$ ipython --no-banner

In [1]: import numpy as np

In [2]: import numpy.linalg as la

In [3]: np.set_printoptions(precision=1, suppress=True, linewidth=200)

In [4]: K = np.loadtxt("x.csv", delimiter=",")

In [5]: K.round(1) + 0
Out[5]: 
array([[-1.3,  2.7, -0.1],
       [ 0.5,  2.9,  0.2],
       [-3. , -0.2, -0.4],
       [ 2. , -2.2,  0.2],
       [ 2.5, -1.7,  0.2],
       [-2.4,  1.8, -0.2],
       [ 3. ,  0. ,  0.4],
       [-1.8, -2.4, -0.3],
       [-2.5,  1.7, -0.2],
       [-3. , -0.3, -0.4],
       [ 1.9,  2.3,  0.3],
       [-3. ,  0.2, -0.4],
       [ 0.5,  2.9,  0.2],
       [-0.4,  3. ,  0.1],
       [ 0.1, -3. , -0.1],
       [ 2. , -2.2,  0.2],
       [ 2.4,  1.7,  0.4],
       [-2.8, -0.9, -0.4],
       [-0.7, -2.9, -0.2],
       [ 2.1, -2.2,  0.2],
       [-2.4,  1.8, -0.2],
       [-1.8,  2.4, -0.1],
       [-1.6, -2.5, -0.3],
       [ 2.4, -1.7,  0.2],
       [-3. ,  0.3, -0.4],
       [-2.8,  0.9, -0.3]])

In [6]: G = K.T @ K

In [7]: np.diag(G)
Out[7]: array([122.8, 109.2,   2. ])

In [8]: np.round(np.trace(G), 1), round(float((K ** 2).sum()), 1)
Out[8]: (np.float64(234.0), 234.0)

In [9]: left, sig, VT = la.svd(K)

In [10]: np.argmax(sig[:-1] / (sig[1:] + 1e-6)) + 1
Out[10]: np.int64(2)

In [11]: sig.round(1) + 0
Out[11]: array([11.8,  9.7,  0. ])

In [12]: other = left[:, :2] @ np.diag(sig[:2]) @ VT[:2]

In [13]: round(float(la.norm(K - other) / la.norm(K)), 1)
Out[13]: 0.0

In [14]: la.matrix_rank(other)
Out[14]: np.int64(2)

In [15]: round(float(np.abs(K - other).max()), 1)
Out[15]: 0.0

In [16]: la.matrix_rank(K, rtol=0.05)
Out[16]: np.int64(2)

In [17]: other.round(1) + 0
Out[17]: 
array([[-1.3,  2.7, -0.1],
       [ 0.5,  2.9,  0.2],
       [-3. , -0.2, -0.4],
       [ 2. , -2.2,  0.2],
       [ 2.5, -1.7,  0.2],
       [-2.4,  1.8, -0.2],
       [ 3. ,  0. ,  0.4],
       [-1.8, -2.4, -0.3],
       [-2.5,  1.7, -0.2],
       [-3. , -0.3, -0.4],
       [ 1.9,  2.3,  0.3],
       [-3. ,  0.2, -0.4],
       [ 0.5,  2.9,  0.2],
       [-0.4,  3. ,  0.1],
       [ 0.1, -3. , -0.1],
       [ 2. , -2.2,  0.2],
       [ 2.4,  1.7,  0.4],
       [-2.8, -0.9, -0.4],
       [-0.7, -2.9, -0.2],
       [ 2.1, -2.2,  0.2],
       [-2.4,  1.8, -0.2],
       [-1.8,  2.4, -0.1],
       [-1.6, -2.5, -0.3],
       [ 2.4, -1.7,  0.2],
       [-3. ,  0.3, -0.4],
       [-2.8,  0.9, -0.3]])

In [18]: rk = la.matrix_rank(other)

In [19]: rk
Out[19]: np.int64(2)

In [20]: ns = la.svd(other)[2][rk:].T

In [21]: [int(la.matrix_rank(np.delete(other, i, axis=0))) for i in range(26)]
Out[21]: [2, 2, 2, 2, 2, 2, 2, 2, 2, 2, 2, 2, 2, 2, 2, 2, 2, 2, 2, 2, 2, 2, 2, 2, 2, 2]

In [22]: np.round(ns @ ns.T, 1) + 0
Out[22]: 
array([[ 0. ,  0. , -0.1],
       [ 0. ,  0. ,  0. ],
       [-0.1,  0. ,  1. ]])

In [23]: la.matrix_rank(other.T @ other), la.matrix_rank(other @ other.T)
Out[23]: (np.int64(2), np.int64(2))

In [24]: la.matrix_rank(K, rtol=0.1)
Out[24]: np.int64(2)

In [25]: np.argsort(-la.norm(K, axis=0).round(6), kind="stable")[:3]
Out[25]: array([0, 1, 2])

In [26]: np.round(la.norm(K, 2) / la.norm(K), 1)
Out[26]: np.float64(0.8)

In [27]: data = np.load("w.npy")

In [28]: data
Out[28]: 
array([[3, 1, 3, 1],
       [2, 2, 2, 2],
       [3, 1, 3, 1],
       [2, 2, 2, 2]])

In [29]: rk = la.matrix_rank(data)

In [30]: rk
Out[30]: np.int64(2)

In [31]: ns = la.svd(data)[2][rk:].T

In [32]: [int(la.matrix_rank(np.delete(data, i, axis=0))) for i in range(4)]
Out[32]: [2, 2, 2, 2]

In [33]: np.round(data @ ns, 1) + 0
Out[33]: 
array([[0., 0.],
       [0., 0.],
       [0., 0.],
       [0., 0.]])

In [34]: [int(la.matrix_rank(data[:, :j + 1])) for j in range(4)]
Out[34]: [1, 2, 2, 2]

In [35]: np.round(ns @ ns.T, 1) + 0
Out[35]: 
array([[ 0.5,  0. , -0.5,  0. ],
       [ 0. ,  0.5,  0. , -0.5],
       [-0.5,  0. ,  0.5,  0. ],
       [ 0. , -0.5,  0. ,  0.5]])

In [36]: [int(la.matrix_rank(data[:i])) for i in range(1, len(data) + 1)]
Out[36]: [1, 2, 2, 2]

In [37]: np.allclose(data @ ns, 0)
Out[37]: True
